% ipython --no-banner

In [1]: import numpy as np

In [2]: np.set_printoptions(suppress=True, linewidth=120)

In [3]: A = np.array([[4, 8, 6, 2, 4, 0, 9, 1, 3],
   ...:     [8, 1, 7, 2, 0, 3, 8, 4, 4],
   ...:     [8, 3, 4, 4, 0, 6, 2, 2, 6],
   ...:     [1, 6, 9, 6, 0, 9, 6, 3, 6],
   ...:     [2, 3, 6, 3, 6, 0, 8, 7, 8],
   ...:     [8, 6, 5, 5, 3, 4, 5, 8, 7],
   ...:     [8, 3, 1, 6, 3, 4, 1, 0, 7],
   ...:     [6, 8, 8, 0, 3, 3, 1, 0, 6],
   ...:     [6, 6, 9, 9, 9, 8, 7, 9, 5],
   ...:     [1, 5, 9, 0, 0, 8, 2, 1, 8],
   ...:     [9, 8, 3, 3, 0, 9, 8, 6, 2]])

In [4]: A
Out[4]: 
array([[4, 8, 6, 2, 4, 0, 9, 1, 3],
       [8, 1, 7, 2, 0, 3, 8, 4, 4],
       [8, 3, 4, 4, 0, 6, 2, 2, 6],
       [1, 6, 9, 6, 0, 9, 6, 3, 6],
       [2, 3, 6, 3, 6, 0, 8, 7, 8],
       [8, 6, 5, 5, 3, 4, 5, 8, 7],
       [8, 3, 1, 6, 3, 4, 1, 0, 7],
       [6, 8, 8, 0, 3, 3, 1, 0, 6],
       [6, 6, 9, 9, 9, 8, 7, 9, 5],
       [1, 5, 9, 0, 0, 8, 2, 1, 8],
       [9, 8, 3, 3, 0, 9, 8, 6, 2]])

In [5]: vec = np.array([8, 0, 3, 1, 3, 1, 1, 3, 3])

In [6]: rhs = A @ vec

In [7]: np.round(np.linalg.solve(A.T @ A, A.T @ rhs), 1) + 0
Out[7]: array([8., 0., 3., 1., 3., 1., 1., 3., 3.])

In [8]: np.round(np.linalg.pinv(A) @ A, 1) + 0
Out[8]: 
array([[1., 0., 0., 0., 0., 0., 0., 0., 0.],
       [0., 1., 0., 0., 0., 0., 0., 0., 0.],
       [0., 0., 1., 0., 0., 0., 0., 0., 0.],
       [0., 0., 0., 1., 0., 0., 0., 0., 0.],
       [0., 0., 0., 0., 1., 0., 0., 0., 0.],
       [0., 0., 0., 0., 0., 1., 0., 0., 0.],
       [0., 0., 0., 0., 0., 0., 1., 0., 0.],
       [0., 0., 0., 0., 0., 0., 0., 1., 0.],
       [0., 0., 0., 0., 0., 0., 0., 0., 1.]])

In [9]: rng = np.random.default_rng(19214)

In [10]: rhs = rhs + 0.3 * rng.normal(size=11)

In [11]: rhs.round(1)
Out[11]: array([ 84.6, 122. , 112.3,  82.5, 107.7, 146.9, 108.6, 103.1, 168.3,  72.4, 125. ])

In [12]: coef, *_ = np.linalg.lstsq(A, rhs)

In [13]: np.round(A.T @ (rhs - A @ coef), 1) + 0
Out[13]: array([0., 0., 0., 0., 0., 0., 0., 0., 0.])

In [14]: [round(float(np.linalg.norm(np.linalg.solve(A.T @ A + lam * np.eye(9), A.T @ rhs))), 2) for lam in (0, 1, 10, 100)]
Out[14]: [10.21, 10.12, 9.58, 8.0]

In [15]: round(np.linalg.norm(rhs - A @ coef), 1)
Out[15]: np.float64(0.3)

In [16]: coef.round()
Out[16]: array([ 8., -0.,  3.,  1.,  3.,  1.,  1.,  3.,  3.])

In [17]: coef.round(1)
Out[17]: array([ 8. , -0.1,  3. ,  0.9,  3.1,  1.1,  1. ,  3. ,  3. ])

In [18]: labels = rng.permutation(9)

In [19]: Y = A[:, labels] * rng.choice([-1, 1], 9)

In [20]: Y
Out[20]: 
array([[ 9,  0,  2, -8, -1, -6,  4,  4,  3],
       [ 8,  3,  2, -1, -4, -7,  0,  8,  4],
       [ 2,  6,  4, -3, -2, -4,  0,  8,  6],
       [ 6,  9,  6, -6, -3, -9,  0,  1,  6],
       [ 8,  0,  3, -3, -7, -6,  6,  2,  8],
       [ 5,  4,  5, -6, -8, -5,  3,  8,  7],
       [ 1,  4,  6, -3,  0, -1,  3,  8,  7],
       [ 1,  3,  0, -8,  0, -8,  3,  6,  6],
       [ 7,  8,  9, -6, -9, -9,  9,  6,  5],
       [ 2,  8,  0, -5, -1, -9,  0,  1,  8],
       [ 8,  9,  3, -8, -6, -3,  0,  9,  2]])

In [21]: left, _, VT = np.linalg.svd(A.T @ Y)

In [22]: np.round(left @ VT, 1) + 0
Out[22]: 
array([[ 0.,  0.,  0.,  0.,  0.,  0.,  0.,  1.,  0.],
       [ 0.,  0.,  0., -1.,  0.,  0.,  0.,  0.,  0.],
       [ 0.,  0.,  0.,  0.,  0., -1.,  0.,  0.,  0.],
       [ 0.,  0.,  1.,  0.,  0.,  0.,  0.,  0.,  0.],
       [ 0.,  0.,  0.,  0.,  0.,  0.,  1.,  0.,  0.],
       [ 0.,  1.,  0.,  0.,  0.,  0.,  0.,  0.,  0.],
       [ 1.,  0.,  0.,  0.,  0.,  0.,  0.,  0.,  0.],
       [ 0.,  0.,  0.,  0., -1.,  0.,  0.,  0.,  0.],
       [ 0.,  0.,  0.,  0.,  0.,  0.,  0.,  0.,  1.]])

In [23]: np.round(np.linalg.lstsq(A, Y)[0], 1) + 0
Out[23]: 
array([[ 0.,  0.,  0.,  0.,  0.,  0.,  0.,  1.,  0.],
       [ 0.,  0.,  0., -1.,  0.,  0.,  0.,  0.,  0.],
       [ 0.,  0.,  0.,  0.,  0., -1.,  0.,  0.,  0.],
       [ 0.,  0.,  1.,  0.,  0.,  0.,  0.,  0.,  0.],
       [ 0.,  0.,  0.,  0.,  0.,  0.,  1.,  0.,  0.],
       [ 0.,  1.,  0.,  0.,  0.,  0.,  0.,  0.,  0.],
       [ 1.,  0.,  0.,  0.,  0.,  0.,  0.,  0.,  0.],
       [ 0.,  0.,  0.,  0., -1.,  0.,  0.,  0.,  0.],
       [ 0.,  0.,  0.,  0.,  0.,  0.,  0.,  0.,  1.]])

In [24]: labels
Out[24]: array([6, 5, 3, 1, 7, 2, 4, 0, 8])

In [25]: P = Y @ np.linalg.solve(Y.T @ Y, Y.T)

In [26]: np.round(np.linalg.eigvalsh(P), 1) + 0
Out[26]: array([0., 0., 1., 1., 1., 1., 1., 1., 1., 1., 1.])

In [27]: np.round(np.diag(P), 1)
Out[27]: array([0.8, 0.9, 0.3, 0.9, 0.8, 0.8, 0.9, 0.8, 1. , 0.8, 1. ])

In [28]: np.round(P @ Y[:, 0], 1)
Out[28]: array([9., 8., 2., 6., 8., 5., 1., 1., 7., 2., 8.])

In [29]: np.allclose(P @ P, P)
Out[29]: True

In [30]: P.round(1) + 0
Out[30]: 
array([[ 0.8,  0. , -0.1,  0.1,  0.1, -0.1,  0.1,  0.2,  0. , -0.2,  0.1],
       [ 0. ,  0.9,  0.2,  0. ,  0. ,  0. , -0.1,  0. ,  0. ,  0. ,  0. ],
       [-0.1,  0.2,  0.3,  0.1, -0.1,  0.1,  0.3,  0.1,  0. ,  0.1,  0. ],
       [ 0.1,  0. ,  0.1,  0.9, -0.1,  0.1,  0. , -0.1,  0. ,  0.1, -0.1],
       [ 0.1,  0. , -0.1, -0.1,  0.8,  0.2,  0.1, -0.2,  0. ,  0.2, -0.1],
       [-0.1,  0. ,  0.1,  0.1,  0.2,  0.8, -0.1,  0.2,  0. , -0.2,  0.1],
       [ 0.1, -0.1,  0.3,  0. ,  0.1, -0.1,  0.9,  0. ,  0. ,  0. ,  0. ],
       [ 0.2,  0. ,  0.1, -0.1, -0.2,  0.2,  0. ,  0.8,  0.1,  0.2, -0.1],
       [ 0. ,  0. ,  0. ,  0. ,  0. ,  0. ,  0. ,  0.1,  1. ,  0. ,  0. ],
       [-0.2,  0. ,  0.1,  0.1,  0.2, -0.2,  0. ,  0.2,  0. ,  0.8,  0.1],
       [ 0.1,  0. ,  0. , -0.1, -0.1,  0.1,  0. , -0.1,  0. ,  0.1,  1. ]])
